>>> import numpy as np
>>> from numpy import linalg as LA
>>> np.set_printoptions(precision=3, suppress=True, linewidth=160)
>>> tidy = lambda a: np.round(a, 3) + 0
>>> M = np.loadtxt("layer2.csv", delimiter=",")
>>> M
array([[ 1.   , -1.3  ,  1.975],
       [ 1.1  , -0.7  ,  2.192],
       [-0.5  , -0.6  , -0.966],
       [ 1.1  ,  1.5  ,  2.167],
       [-1.4  , -2.2  , -2.815],
       [ 0.9  ,  0.2  ,  1.799],
       [ 0.8  , -0.9  ,  1.591],
       [ 1.6  ,  0.8  ,  3.199],
       [-0.1  , -0.9  , -0.186],
       [ 1.1  , -0.1  ,  2.168],
       [ 0.2  , -1.6  ,  0.395],
       [-0.1  , -0.4  , -0.196],
       [ 1.4  , -0.8  ,  2.822],
       [-0.7  ,  0.9  , -1.391],
       [ 0.7  ,  0.9  ,  1.399],
       [-0.7  , -0.2  , -1.384],
       [-1.2  ,  0.7  , -2.357],
       [-0.6  ,  0.5  , -1.194]])
>>> C = M[[10, 17]].astype(float)
>>> for _ in range(6):
...     lab = LA.norm(M[:, None] - C, axis=-1).argmin(axis=1)
...     C = np.array([M[lab == j].mean(axis=0) for j in range(2)])
... 
>>> print(lab)
[0 0 1 0 1 0 0 0 1 0 0 1 0 1 0 1 1 1]
>>> tidy(C)
array([[ 0.99 , -0.2  ,  1.971],
       [-0.662, -0.275, -1.311]])
>>> ang = np.radians(30)
>>> R = np.eye(3)
>>> R[1, 1] = R[2, 2] = np.cos(ang)
>>> R[1, 2], R[2, 1] = -np.sin(ang), np.sin(ang)
>>> tidy(R)
array([[ 1.   ,  0.   ,  0.   ],
       [ 0.   ,  0.866, -0.5  ],
       [ 0.   ,  0.5  ,  0.866]])
>>> out = M @ R.T
>>> tidy(LA.svd(M, compute_uv=False)), tidy(LA.svd(out, compute_uv=False))
(array([8.956, 4.191, 0.034]), array([8.956, 4.191, 0.034]))
>>> U, sig, VT = LA.svd(M)
>>> tidy(sig)
array([8.956, 4.191, 0.034])
>>> out = U[:, :2] @ np.diag(sig[:2]) @ VT[:2]
>>> tidy(LA.norm(M - out) / LA.norm(M))
np.float64(0.003)
>>> LA.matrix_rank(M, rtol=0.05)
np.int64(2)
>>> tidy(LA.norm(M - out, 2)), tidy(sig[2])
(np.float64(0.034), np.float64(0.034))
>>> out = np.c_[M[:, :1] @ np.array([[8]]), np.array([8, -5, 0, 1, -5, 1, 6, 9, -2, -6, 8, 4, -2, -7, -6, 2, -9, 3])]
>>> out
array([[  8. ,   8. ],
       [  8.8,  -5. ],
       [ -4. ,   0. ],
       [  8.8,   1. ],
       [-11.2,  -5. ],
       [  7.2,   1. ],
       [  6.4,   6. ],
       [ 12.8,   9. ],
       [ -0.8,  -2. ],
       [  8.8,  -6. ],
       [  1.6,   8. ],
       [ -0.8,   4. ],
       [ 11.2,  -2. ],
       [ -5.6,  -7. ],
       [  5.6,  -6. ],
       [ -5.6,   2. ],
       [ -9.6,  -9. ],
       [ -4.8,   3. ]])
>>> LA.matrix_rank(out)
np.int64(2)
>>> print(tidy(LA.norm(LA.qr(M)[0].T @ out, axis=0) ** 2 / ((out ** 2).sum(axis=0) + 1e-12)))
[1.    0.169]
>>> LA.matrix_rank(np.c_[M, out])
np.int64(4)
>>> tidy(LA.lstsq(M, out[:, 0])[0])
array([8., 0., 0.])
>>> proj = out @ LA.solve(out.T @ out, out.T)
>>> tidy(proj @ out[:, 0])
array([  8. ,   8.8,  -4. ,   8.8, -11.2,   7.2,   6.4,  12.8,  -0.8,   8.8,   1.6,  -0.8,  11.2,  -5.6,   5.6,  -5.6,  -9.6,  -4.8])
>>> np.allclose(proj @ proj, proj)
True
